>>> import numpy as np
>>> from numpy import linalg as LA
>>> np.set_printoptions(suppress=True, linewidth=100)
>>> A = np.array([[3, 1, 3, 1, 3, 1],
...     [-2, 2, -2, 2, -2, 2],
...     [1, 3, 1, 3, 1, 3],
...     [3, 1, 3, 1, 3, 1],
...     [-2, 2, -2, 2, -2, 2],
...     [1, 3, 1, 3, 1, 3]])
>>> # null space of dimension 4
>>> U, sv = LA.svd(A)
Traceback (most recent call last):
  File "<python-input-5>", line 1, in <module>
    U, sv = LA.svd(A)
    ^^^^^
ValueError: too many values to unpack (expected 2)
>>> U, sv, Vt = LA.svd(A, full_matrices=False)
>>> print(np.round(sv / sv[0], 2) + 0)
[1.   0.87 0.   0.   0.   0.  ]
>>> print(np.round(Vt @ Vt.T, 2) + 0)
[[1. 0. 0. 0. 0. 0.]
 [0. 1. 0. 0. 0. 0.]
 [0. 0. 1. 0. 0. 0.]
 [0. 0. 0. 1. 0. 0.]
 [0. 0. 0. 0. 1. 0.]
 [0. 0. 0. 0. 0. 1.]]
>>> print(np.abs(U[:, 0]).round(6).argmax())
0
>>> print(U.shape, sv.shape, Vt.shape)
(6, 6) (6,) (6, 6)
>>> print(np.round(np.cumsum(sv ** 2) / np.sum(sv ** 2), 2))
[0.57 1.   1.   1.   1.   1.  ]
>>> print(sv.round(2) + 0)
[9.8  8.49 0.   0.   0.   0.  ]
>>> print(np.round(U.T @ U, 2) + 0)
[[1. 0. 0. 0. 0. 0.]
 [0. 1. 0. 0. 0. 0.]
 [0. 0. 1. 0. 0. 0.]
 [0. 0. 0. 1. 0. 0.]
 [0. 0. 0. 0. 1. 0.]
 [0. 0. 0. 0. 0. 1.]]
>>> x = np.array([1, 0, 0, 2, 2, 1])
>>> print(A * x)
[[ 3  0  0  2  6  1]
 [-2  0  0  4 -4  2]
 [ 1  0  0  6  2  3]
 [ 3  0  0  2  6  1]
 [-2  0  0  4 -4  2]
 [ 1  0  0  6  2  3]]
>>> print(A @ (2 * x))
[24  0 24 24  0 24]
>>> print(np.einsum("ij,j->i", A, x))
[12  0 12 12  0 12]
>>> print((A * x).sum(axis=1))
[12  0 12 12  0 12]
>>> print(LA.norm(A @ x) <= LA.norm(A, 2) * LA.norm(x) + 1e-9)
True
>>> print((A @ x).argmax())
0
>>> U, sv, Vt = LA.svd(A)
>>> vecs = Vt[:(sv > 1e-8).sum()]
>>> rng = np.random.default_rng(42554)
>>> x = A[4] + -2 * A[2] + rng.integers(2) * np.eye(6)[2]
>>> print(x)
[-4. -4. -3. -4. -4. -4.]
>>> print(np.allclose(vecs.T @ vecs @ x, x))
False
>>> arr = np.maximum(np.array([[2, 2, 3],
...     [0, 3, 1],
...     [2, 1, 3],
...     [3, 3, 0],
...     [1, 3, 0],
...     [3, 1, 0],
...     [3, 0, 3],
...     [0, 2, 1],
...     [3, 3, 1],
...     [0, 1, 3],
...     [2, 2, 1],
...     [3, 3, 3],
...     [2, 0, 3],
...     [3, 3, 1],
...     [2, 1, 1],
...     [3, 1, 3],
...     [0, 3, 2],
...     [0, 0, 3],
...     [1, 2, 2],
...     [1, 2, 0],
...     [2, 1, 3],
...     [0, 3, 2],
...     [3, 0, 2],
...     [3, 0, 1],
...     [0, 0, 1]]) @ np.array([[-7, 7, -7, 6, 2, 4], [7, -5, 6, -2, -7, 1], [4, 1, 2, -6, 9, 5]]) + np.array([0, -2, 1, -2, -1, 1]), 0)
>>> print(arr)
[[12  5  5  0 16 26]
 [25  0 21  0  0  9]
 [ 5 10  0  0 23 25]
 [ 0  4  0 10  0 16]
 [14  0 12  0  0  8]
 [ 0 14  0 14  0 14]
 [ 0 22  0  0 32 28]
 [18  0 15  0  0  8]
 [ 4  5  0  4  0 21]
 [19  0 13  0 19 17]
 [ 4  3  1  0  0 16]
 [12  7  4  0 11 31]
 [ 0 15  0  0 30 24]
 [ 4  5  0  4  0 21]
 [ 0  8  0  2  5 15]
 [ 0 17  0  0 25 29]
 [29  0 23  0  0 14]
 [12  1  7  0 26 16]
 [15  0 10  0  5 17]
 [ 7  0  6  0  0  7]
 [ 5 10  0  0 23 25]
 [29  0 23  0  0 14]
 [ 0 21  0  4 23 23]
 [ 0 20  0 10 14 18]
 [ 4  0  3  0  8  6]]
>>> cov = np.cov(arr, rowvar=False)
>>> print(round(float(np.corrcoef(arr[:, 1], arr[:, 3])[0, 1]), 2))
0.37
>>> print(np.round(np.corrcoef(arr.T), 2))
[[ 1.   -0.69  0.97 -0.45 -0.36 -0.37]
 [-0.69  1.   -0.64  0.37  0.63  0.64]
 [ 0.97 -0.64  1.   -0.38 -0.4  -0.51]
 [-0.45  0.37 -0.38  1.   -0.24 -0.05]
 [-0.36  0.63 -0.4  -0.24  1.    0.66]
 [-0.37  0.64 -0.51 -0.05  0.66  1.  ]]
>>> print(np.argwhere(np.triu(np.abs(np.corrcoef(arr.T)) > 0.8, 1)))
[[0 2]]
>>> print(np.round(arr.std(axis=0), 2))
[ 9.18  7.3   7.63  3.77 11.24  7.06]
>>> print(np.round(np.polyfit(arr[:, 1], arr[:, 3], 1), 2))
[0.19 0.64]
>>> print(np.round(LA.eigvalsh(cov)[::-1], 2))
[256.35  95.35  25.03  19.86   5.23   0.46]
>>> print(cov.shape)
(6, 6)
